>>> import numpy as np
>>> from numpy import linalg as LA
>>> np.set_printoptions(precision=3, suppress=True, linewidth=100, legacy="1.25")
>>> E = np.load("layer11.npy")
>>> print(E)
[[-2.  1.  0.]
 [ 0. -2.  1.]
 [ 0.  0. -2.]]
>>> print(round(LA.det(E.T), 3))
-8.0
>>> print(np.poly(E))
[ 1.  6. 12.  8.]
>>> print(LA.eigvals(E))
[-2. -2. -2.]
>>> data = np.loadtxt("a.csv", delimiter=",")
>>> print(data)
[[ 0.002 -0.02   0.043]
 [-0.02   0.183 -0.386]
 [ 0.043 -0.386  0.815]]
>>> w, vecs = LA.eigh(data)
>>> vec = np.array([3, 2, 2])
>>> print(vecs * np.maximum(w, 0) @ vecs.T)
[[ 0.002 -0.02   0.043]
 [-0.02   0.183 -0.386]
 [ 0.043 -0.386  0.815]]
>>> print(round(float(np.abs(data).sum(axis=1).max()), 3), np.round(np.abs(w).max(), 3))
1.244 1.0
>>> proj = np.triu(np.array([[3, 8, 4], [9, 7, 0], [2, 1, 0]]), 1) + np.eye(3)
>>> M2 = proj @ data @ LA.inv(proj)
>>> print(M2)
[[ 0.011 -0.192  0.169]
 [-0.02   0.345 -0.305]
 [ 0.043 -0.729  0.643]]
>>> print(LA.matrix_rank(M2))
1
>>> print(np.round(np.poly(M2), 3) + 0)
[ 1. -1.  0.  0.]
>>> rk = LA.matrix_rank(data)
>>> print(rk)
1
>>> N = LA.svd(data)[2][rk:].T
>>> print([int(LA.matrix_rank(data[:i])) for i in range(1, len(data) + 1)])
[1, 1, 1]
>>> print([int(LA.matrix_rank(data[:, :j + 1])) for j in range(3)])
[1, 1, 1]
>>> arr = np.array([[-0.31, -0.73, 0.01, -0.28],
...     [-0.43, 1.63, 0.31, -1.46],
...     [-3.83, 1.22, 0.62, 1.25],
...     [-1.96, 0.7, 0.43, -0.81]])
>>> def softmax(z):
...     e = np.exp(z - z.max(axis=-1, keepdims=True))
...     return e / e.sum(axis=-1, keepdims=True)
... 
>>> print(np.round(softmax(10 * arr[3]), 3) + 0)
[0.    0.937 0.063 0.   ]
>>> att = arr @ arr.T / np.sqrt(4)
>>> print(softmax(att).round(6).argmax(axis=1))
[0 1 2 2]
>>> print(np.round(softmax(att + np.triu(np.full(att.shape, -np.inf), 1)), 3) + 0)
[[1.    0.    0.    0.   ]
 [0.054 0.946 0.    0.   ]
 [0.    0.    1.    0.   ]
 [0.018 0.08  0.696 0.205]]
>>> print(np.round(softmax(att), 3) + 0)
[[0.331 0.168 0.227 0.274]
 [0.034 0.593 0.128 0.245]
 [0.    0.    0.994 0.005]
 [0.018 0.08  0.696 0.205]]
>>> feats = np.load("w.npy")
>>> print(feats)
[[0. 0. 2.]
 [0. 0. 1.]
 [2. 1. 0.]]
>>> w, vecs = LA.eigh(feats)
>>> print(LA.eigvalsh(feats + 2 * np.eye(3)))
[-0.236  2.     4.236]
>>> print(w.round(3) + 0)
[-2.236  0.     2.236]
>>> print(np.round(vecs @ np.diag(w) @ vecs.T, 3) + 0)
[[0. 0. 2.]
 [0. 0. 1.]
 [2. 1. 0.]]
>>> print(np.unique(w.round(6) + 0, return_counts=True)[1])
[1 1 1]
>>> print(np.abs(vecs[:, -1]).round(6).argmax())
2
>>> print(LA.lstsq(arr[:-1].T, arr[-1])[2])
3
>>> print(np.allclose(arr[:-1].T @ LA.lstsq(arr[:-1].T, arr[-1])[0], arr[-1]))
True
>>> print(arr @ LA.pinv(arr) @ arr)
[[-0.31 -0.73  0.01 -0.28]
 [-0.43  1.63  0.31 -1.46]
 [-3.83  1.22  0.62  1.25]
 [-1.96  0.7   0.43 -0.81]]
>>> print(np.round(np.trace(LA.pinv(arr) @ arr), 3))
3.0
>>> print(np.unique(arr.round(6), axis=0).shape)
(4, 4)
>>> print(np.unique(feats.round(6), axis=0).shape)
(3, 3)
>>> print(LA.lstsq(feats[:-1].T, feats[-1])[2])
1
>>> print(np.abs(np.diag(LA.qr(feats)[1])) > 1e-9)
[ True False  True]
>>> print(round(float(np.trace(LA.pinv(feats) @ feats)), 3))
2.0
>>> left, s, vt = LA.svd(feats)
>>> vecs = vt[:(s > 1e-8).sum()]
>>> rng = np.random.default_rng(7058)
>>> vec = feats[0] + 4 * feats[1] + rng.integers(2) * np.eye(3)[1]
>>> print(vec)
[0. 1. 6.]
>>> print(LA.matrix_rank(np.vstack([feats, vec])))
3
>>> print(round(LA.norm(vec - vecs.T @ vecs @ vec), 3))
0.894
>>> print(round(float(LA.norm(feats[0] - feats[1])), 3))
1.0
>>> print(LA.norm(feats, axis=1).argmax())
2
>>> mat = np.load("out15.npy")
>>> print(mat)
[[2 2 4 3]
 [2 4 2 2]
 [4 2 2 4]
 [3 2 4 0]]
>>> w, vecs = LA.eigh(mat)
>>> vec = np.array([-6, -2, -3, -1])
>>> print(LA.eigvalsh(mat[1:, 1:]))
[-3.142  1.713  7.429]
>>> print((np.sign(vecs[:, -1].round(6)) == np.sign(vecs[0, -1].round(6))).astype(int))
[1 1 1 1]
>>> print(vec @ mat @ vec)
390
>>> print(vecs * np.abs(w) @ vecs.T)
[[4.167 2.022 2.612 2.175]
 [2.022 4.022 2.206 1.694]
 [2.612 2.206 5.092 1.543]
 [2.175 1.694 1.543 4.361]]
>>> print(vec @ mat @ vec / (vec @ vec), round(float(w[0]), 3), round(w[-1], 3))
7.8 -3.149 10.6
>>> print(vecs * np.maximum(w, 0) @ vecs.T)
[[3.083 2.011 3.306 2.587]
 [2.011 4.011 2.103 1.847]
 [3.306 2.103 3.546 2.771]
 [2.587 1.847 2.771 2.181]]
>>> M2 = mat + rng.integers(-2, 3, (4, 1)) @ rng.integers(-2, 3, (1, 4))
>>> print(M2)
[[4 4 4 3]
 [1 3 2 2]
 [2 0 2 4]
 [2 1 4 0]]
>>> print(np.abs(M2 - mat).sum(axis=1))
[4 2 4 2]
>>> print(np.round(LA.svd(M2 - mat, compute_uv=False), 3) + 0)
[4.472 0.    0.    0.   ]
>>> print([round(float(LA.det(mat[:i, :i])), 2) + 0 for i in range(1, 5)])
[2.0, 4.0, -32.0, 124.0]
>>> w, vecs = LA.eigvalsh(mat)
Traceback (most recent call last):
  File "<python-input-72>", line 1, in <module>
    w, vecs = LA.eigvalsh(mat)
    ^^^^^^^
ValueError: too many values to unpack (expected 2)
>>> w, vecs = LA.eigh(mat)
>>> print(np.round(vecs @ np.diag(w) @ vecs.T, 3) + 0)
[[2. 2. 4. 3.]
 [2. 4. 2. 2.]
 [4. 2. 2. 4.]
 [3. 2. 4. 0.]]
>>> print(LA.eigvalsh(mat + 3 * np.eye(4)))
[-0.149  1.327  5.221 13.6  ]
>>> print(np.round(vecs.T @ vecs, 3) + 0)
[[1. 0. 0. 0.]
 [0. 1. 0. 0.]
 [0. 0. 1. 0.]
 [0. 0. 0. 1.]]
>>> print(np.unique(w.round(6) + 0, return_counts=True)[1])
[1 1 1 1]
>>> print(w)
[-3.149 -1.673  2.221 10.6  ]
>>> print(np.round(w.sum(), 3), np.trace(mat))
8.0 8
